$ python3 -q
>>> import numpy as np
>>> np.set_printoptions(precision=2, suppress=True, linewidth=120)
>>> def rnd(a):
...     return np.round(a, 2) + 0
... 
>>> feats = np.load("mat.npy")
>>> rnd(feats)
array([[0.71, 0.32, 0.32],
       [0.32, 0.15, 0.15],
       [0.32, 0.15, 0.15]])
>>> # projection: eigenvalues are 0 or 1
>>> vec = np.array([3, 0, 1])
>>> h1 = np.maximum(feats @ vec, 0)
>>> rnd(feats.T @ h1)
array([2.44, 1.11, 1.11])
>>> rnd(feats * (h1 > 1e-9)[:, None])
array([[0.71, 0.32, 0.32],
       [0.32, 0.15, 0.15],
       [0.32, 0.15, 0.15]])
>>> rnd(h1)
array([2.44, 1.11, 1.11])
>>> np.flatnonzero(h1 > 1e-9)
array([0, 1, 2])
>>> vals, vecs = np.linalg.eigh(feats)
>>> vec = np.array([-1, 3, 2])
>>> (np.sign(vecs[:, -1].round(6)) == np.sign(vecs[0, -1].round(6))).astype(int)
array([1, 1, 1])
>>> rnd(np.abs(feats).sum(axis=1).max()), np.abs(vals).max()
(np.float64(1.35), np.float64(1.0))
>>> rnd(vecs * np.maximum(vals, 0) @ vecs.T)
array([[0.71, 0.32, 0.32],
       [0.32, 0.15, 0.15],
       [0.32, 0.15, 0.15]])
>>> rnd(vecs * np.abs(vals) @ vecs.T)
array([[0.71, 0.32, 0.32],
       [0.32, 0.15, 0.15],
       [0.32, 0.15, 0.15]])
>>> rnd(vec @ feats @ vec)
np.float64(1.15)
>>> mat = np.loadtxt("m.csv", delimiter=",")
>>> mat
array([[2., 1., 1., 2., 2., 1.],
       [0., 3., 1., 0., 1., 2.],
       [0., 0., 1., 3., 2., 0.],
       [0., 0., 0., 2., 1., 1.],
       [0., 0., 0., 0., 3., 2.],
       [0., 0., 0., 0., 0., 2.]])
>>> vec = np.array([-1, 4, 9, -9, -1, 0])
>>> target = mat @ vec
>>> beta, lr = np.zeros(6), 1 / np.linalg.norm(mat, 2) ** 2
>>> for i in range(8):
...     beta -= lr * mat.T @ (mat @ beta - target)
...     if i % 2 == 0: print(i, round(np.linalg.norm(mat @ beta - target), 2))
... 
0 22.91
2 12.83
4 8.85
6 7.12
>>> rnd(beta)
array([-0.31,  5.51,  0.95, -6.37, -1.82,  1.08])
>>> rnd(np.linalg.cond(mat))
np.float64(14.31)
>>> q, vecs = np.linalg.qr(mat[:, :1])[0], np.linalg.qr(mat[:, 1:])[0]
>>> sv = np.linalg.svd(q.T @ vecs, compute_uv=False)
>>> (sv > 0.9).sum()
np.int64(0)
>>> rnd(np.linalg.norm(q @ q.T - vecs @ vecs.T, 2))
np.float64(1.0)
>>> u = np.array([0, 0, -2])
>>> np.array([np.convolve(row, u, "same") for row in mat])
array([[ 0., -4., -2., -2., -4., -4.],
       [ 0.,  0., -6., -2.,  0., -2.],
       [ 0.,  0.,  0., -2., -6., -4.],
       [ 0.,  0.,  0.,  0., -4., -2.],
       [ 0.,  0.,  0.,  0.,  0., -6.],
       [ 0.,  0.,  0.,  0.,  0.,  0.]])
>>> np.correlate(mat[4], mat[1], "full")
array([ 0.,  0.,  0.,  0.,  6.,  7.,  2.,  3., 11.,  6.,  0.])
>>> rnd(np.sort(np.linalg.eigvals(mat)))
array([1., 2., 2., 2., 3., 3.])
>>> np.prod(np.diag(mat)), rnd(np.linalg.det(mat))
(np.float64(72.0), np.float64(72.0))
>>> mat @ mat
array([[ 4.,  5.,  4., 11., 15., 12.],
       [ 0.,  9.,  4.,  3.,  8., 12.],
       [ 0.,  0.,  1.,  9., 11.,  7.],
       [ 0.,  0.,  0.,  4.,  5.,  6.],
       [ 0.,  0.,  0.,  0.,  9., 10.],
       [ 0.,  0.,  0.,  0.,  0.,  4.]])
>>> m1 = np.diag(3 * np.array([3, 3, 2, 2, 3, 2])) + np.array([[4, 3, -1, -5, 0, 5],
...     [-2, 3, 4, -1, 3, 1],
...     [0, -5, -2, 5, 3, -2],
...     [-2, -1, 1, 2, 2, 4],
...     [5, -5, -3, -1, -1, 0],
...     [3, 1, 4, -2, 5, 5]])
>>> m1
array([[13,  3, -1, -5,  0,  5],
       [-2, 12,  4, -1,  3,  1],
       [ 0, -5,  4,  5,  3, -2],
       [-2, -1,  1,  8,  2,  4],
       [ 5, -5, -3, -1,  8,  0],
       [ 3,  1,  4, -2,  5, 11]])
>>> m1[6]
Traceback (most recent call last):
  File "<python-input-39>", line 1, in <module>
    m1[6]
    ~~^^^
IndexError: index 6 is out of bounds for axis 0 with size 6
>>> m1 - m1[0]
array([[  0,   0,   0,   0,   0,   0],
       [-15,   9,   5,   4,   3,  -4],
       [-13,  -8,   5,  10,   3,  -7],
       [-15,  -4,   2,  13,   2,  -1],
       [ -8,  -8,  -2,   4,   8,  -5],
       [-10,  -2,   5,   3,   5,   6]])
>>> np.linalg.matrix_rank(m1)
np.int64(6)
>>> rnd(m1.mean(axis=0))
array([2.83, 0.83, 1.5 , 0.67, 3.5 , 3.17])
>>> np.count_nonzero(m1)
np.int64(33)
>>> np.abs(m1).max()
np.int64(13)
>>> m1.shape
(6, 6)
>>> rnd(np.linalg.svd(m1, compute_uv=False))
array([18.61, 15.22, 13.3 ,  7.82,  5.96,  4.65])
>>> np.unravel_index(np.abs(m1).argmax(), m1.shape)
(np.int64(0), np.int64(0))
>>> np.zeros(6, 6)
Traceback (most recent call last):
  File "<python-input-48>", line 1, in <module>
    np.zeros(6, 6)
    ~~~~~~~~^^^^^^
TypeError: Cannot interpret '6' as a data type
>>> rng = np.random.default_rng(230958)
>>> labels = rng.permutation(6)
>>> B = m1[:, labels] * rng.choice([-1, 1], 6)
>>> B
array([[  0,  -1,  -5,   5,  -3, -13],
       [  3,   4,  -1,   1, -12,   2],
       [  3,   4,   2,  -5,   5,   0],
       [  2,   1,  -4,  -8,   1,   2],
       [  8,  -3,   0,   1,   5,  -5],
       [  5,   4, -11,   2,  -1,  -3]])
>>> Uu, _, VT = np.linalg.svd(m1.T @ B)
>>> labels
array([4, 2, 5, 3, 1, 0])
>>> data = np.load("dump.npy")
>>> data
array([[ 0.,  1., -1.],
       [ 1.,  0.,  0.],
       [-1.,  0.,  0.]])
>>> Uu, sv, VT = np.linalg.svd(data)
>>> np.argmax(sv[:-1] / (sv[1:] + 1e-6)) + 1
np.int64(2)
>>> B = Uu[:, :2] @ np.diag(sv[:2]) @ VT[:2]
>>> rnd(np.linalg.norm(data - B) / np.linalg.norm(data))
np.float64(0.0)
>>> rnd(np.linalg.norm(data - B, 2)), rnd(sv[2])
(np.float64(0.0), np.float64(0.0))
>>> np.linalg.matrix_rank(B)
np.int64(2)
>>> rank = np.linalg.matrix_rank(data)
>>> rank
np.int64(2)
>>> ns = np.linalg.svd(data)[2][rank:].T
>>> [int(np.linalg.matrix_rank(data[:, :j + 1])) for j in range(3)]
[1, 2, 2]
>>> np.linalg.matrix_rank(data.T @ data), np.linalg.matrix_rank(data @ data.T)
(np.int64(2), np.int64(2))
>>> rnd(ns @ ns.T)
array([[0. , 0. , 0. ],
       [0. , 0.5, 0.5],
       [0. , 0.5, 0.5]])
>>> rnd(ns[:, 0] / ns[np.abs(ns[:, 0]).round(6).argmax(), 0])
array([0., 1., 1.])
>>> rnd(data @ ns)
array([[0.],
       [0.],
       [0.]])
>>> [int(np.linalg.matrix_rank(np.delete(data, i, axis=0))) for i in range(3)]
[1, 2, 2]
>>> M = np.loadtxt("run7.csv", delimiter=",")
>>> M
array([[  0.7,  -1. ,   0.4,   0.7,   0.6],
       [ -1.9,   1.1,   1.7,  -1. ,  -2.1],
       [  0.7,   0.6,   0.8,   1.3,  -0.3],
       [ -0.3,  -0.1,  -0.8,  -0.3,  -0.6],
       [ -0.3,   0.9,   0.6,  -0.4,  -0.1],
       [ -0.7,  -0.4,  -0.7,   1.4,  -0.2],
       [ -1.3,  -0.2,  -0.3,  -0.3,  -0.4],
       [  0.6,   0.5,  -0.3,   0.6,   0.1],
       [ -1.1,   1. ,   0.7,  -0.9,  -0.8],
       [  1.3,   0. ,  -0.9,   1.6,   1.3],
       [  0.3,  -1. ,  -1.1,   1.8,   1.1],
       [ -2.5,   1.1,  -1.5,  -0.4,  -0.2],
       [  0.1,   1.2,   2. ,  -0.3,  -0.2],
       [  0.5,  -1.4,   1.7,   1. ,  -0.3],
       [ -0.3,  -0.8,  -0.7,   0.2,  -1.6],
       [ -0.9,   0.8,  -0.1,  -0.4,  -0.8],
       [ -0.8,  -2.2,   0.9,  -0.2,   0.1],
       [  1. ,   1.9,  -0.3,  -0.1,  -0.1],
       [  0.5,  -0.2,  -0.1,   2.1,   0.3],
       [-28. ,  14. ,  -4. , -32. ,  46. ],
       [  0.1,   0.3,  -0.2,   0. ,  -1.2]])
>>> Xs = M - M.mean(axis=0)
>>> Uu, sv, VT = np.linalg.svd(Xs, full_matrices=False)
>>> rnd(VT[0] * np.sign(VT[0, np.abs(VT[0]).argmax()]))
array([-0.43,  0.22, -0.06, -0.5 ,  0.72])
>>> rnd(sv)
array([63.07,  6.17,  4.19,  4.14,  2.04])
>>> rnd(Xs.mean(axis=0))
array([0., 0., 0., 0., 0.])
>>> np.abs(VT[0]).argmax()
np.int64(4)
>>> np.abs(Uu[:, 0]).argmax()
np.int64(19)
>>> rnd(np.abs(VT[-1]))
array([0.57, 0.27, 0.28, 0.72, 0.1 ])
>>> (np.sign(Uu[:, 0]) == np.sign(Uu[0, 0])).astype(int)
array([1, 1, 1, 1, 1, 1, 1, 1, 1, 1, 1, 1, 1, 1, 1, 1, 1, 1, 1, 0, 1])
>>> rnd(sv ** 2 / (sv ** 2).sum())
array([0.98, 0.01, 0.  , 0.  , 0.  ])
>>> vec = np.array([0, 1, -1, 2, 3])
>>> target = M @ vec
>>> rnd(np.linalg.lstsq(M, target)[0])
array([ 0.,  1., -1.,  2.,  3.])
>>> try:
...     np.linalg.solve(M, target)
... except np.linalg.LinAlgError as e:
...     print("failed:", e)
... 
failed: Last 2 dimensions of the array must be square
>>> rnd(np.linalg.solve(M.T @ M, M.T @ target))
array([ 0.,  1., -1.,  2.,  3.])
>>> rnd(target)
array([ 1.8, -8.9,  1.5, -1.7, -0.8,  2.5, -1.7,  2.3, -3.9,  8. ,  7. ,  1.2, -2. , -2. , -4.5, -2.3, -3.2,  1.7,
        5. , 92. , -3.1])
>>> target = target + 0.1 * rng.normal(size=21)
>>> rnd(target)
array([ 1.89, -8.94,  1.58, -1.76, -0.91,  2.63, -1.67,  2.18, -3.85,  7.96,  6.9 ,  1.2 , -2.22, -2.07, -4.69, -2.44,
       -3.25,  1.77,  4.94, 92.17, -3.07])
>>> beta, *_ = np.linalg.lstsq(M, target)
>>> beta.round()
array([ 0.,  1., -1.,  2.,  3.])
>>> [round(float(np.linalg.norm(np.linalg.solve(M.T @ M + lam * np.eye(5), M.T @ target))), 2) for lam in (0, 1, 10, 100)]
[3.87, 3.7, 2.87, 1.61]
>>> rnd(np.linalg.norm(target - M @ beta))
np.float64(0.43)
>>> d = np.linalg.norm(M[:, None] - M[None], axis=-1)
>>> np.unravel_index(d.round(6).argmax(), d.shape)
(np.int64(13), np.int64(19))
>>> d.shape
(21, 21)
>>> rnd(d[:5, :5])
array([[0.  , 4.8 , 1.97, 2.39, 2.52],
       [4.8 , 0.  , 4.04, 3.6 , 2.86],
       [1.97, 4.04, 0.  , 2.59, 2.01],
       [2.39, 3.6 , 2.59, 0.  , 1.79],
       [2.52, 2.86, 2.01, 1.79, 0.  ]])
>>> d.mean(axis=1).argmax()
np.int64(19)
>>> (d + 1e9 * np.eye(21)).round(6).argmin(axis=1)
array([13,  8,  7, 20, 15, 18,  3,  2, 15, 10,  9,  6,  4,  0,  3,  8, 13,  7, 10, 11,  3])
>>> Xs = (M - M.mean(axis=0)) / M.std(axis=0)
>>> np.argwhere(np.abs(Xs) > 2)
array([[19,  0],
       [19,  1],
       [19,  2],
       [19,  3],
       [19,  4]])
>>> beta = np.linalg.lstsq(np.delete(Xs, 4, axis=1), Xs[:, 4])[0]
>>> rnd(beta)
array([ 0.04, -0.05, -0.1 , -1.01])
>>> np.abs(beta).argmax()
np.int64(3)
>>> E = np.load("block7.npy")
>>> E
array([[ 0.01,  0.16,  0.06, -0.12],
       [-7.6 ,  4.43,  6.09,  4.87],
       [-5.71,  3.27,  4.49,  3.48],
       [-3.55,  2.19,  2.95,  2.3 ],
       [-1.77,  1.17,  1.57,  1.31],
       [ 0.05, -0.21, -0.02,  0.  ],
       [-0.03,  0.  ,  0.01, -0.19],
       [ 0.01, -0.14,  0.09, -0.06],
       [-9.49,  5.54,  7.42,  5.98],
       [-5.58,  3.19,  4.38,  3.62],
       [-3.9 ,  2.29,  3.05,  2.51],
       [-5.6 ,  3.36,  4.4 ,  3.49],
       [-5.77,  3.37,  4.52,  3.34],
       [-5.6 ,  3.2 ,  4.63,  3.59],
       [-1.86,  1.2 ,  1.49,  1.21]])
>>> B = E / np.sqrt((E ** 2).mean(axis=1, keepdims=True))
>>> np.linalg.matrix_rank(E - E.mean(axis=1, keepdims=True))
np.int64(3)
>>> vec = np.array([0, 4, 3, 4])
>>> target = E @ vec
>>> rnd(np.linalg.lstsq(E, target)[0])
array([0., 4., 3., 4.])
>>> rnd(np.linalg.pinv(E) @ E)
array([[1., 0., 0., 0.],
       [0., 1., 0., 0.],
       [0., 0., 1., 0.],
       [0., 0., 0., 1.]])
>>> target = target + 0.1 * rng.normal(size=15)
>>> rnd(target)
array([ 0.27, 55.36, 40.27, 26.97, 14.68, -0.83, -0.72, -0.45, 68.46, 40.3 , 28.37, 40.62, 40.33, 41.  , 14.21])
>>> beta, *_ = np.linalg.lstsq(E, target)
>>> rnd(beta)
array([0.25, 4.15, 3.04, 4.2 ])
>>> beta.round()
array([0., 4., 3., 4.])
>>> rnd(E.T @ (target - E @ beta))
array([0., 0., 0., 0.])
>>> rnd(np.linalg.norm(target - E @ beta))
np.float64(0.35)
>>> [round(float(np.linalg.norm(np.linalg.solve(E.T @ E + lam * np.eye(4), E.T @ target))), 2) for lam in (0, 1, 10, 100)]
[6.64, 4.72, 4.64, 4.19]
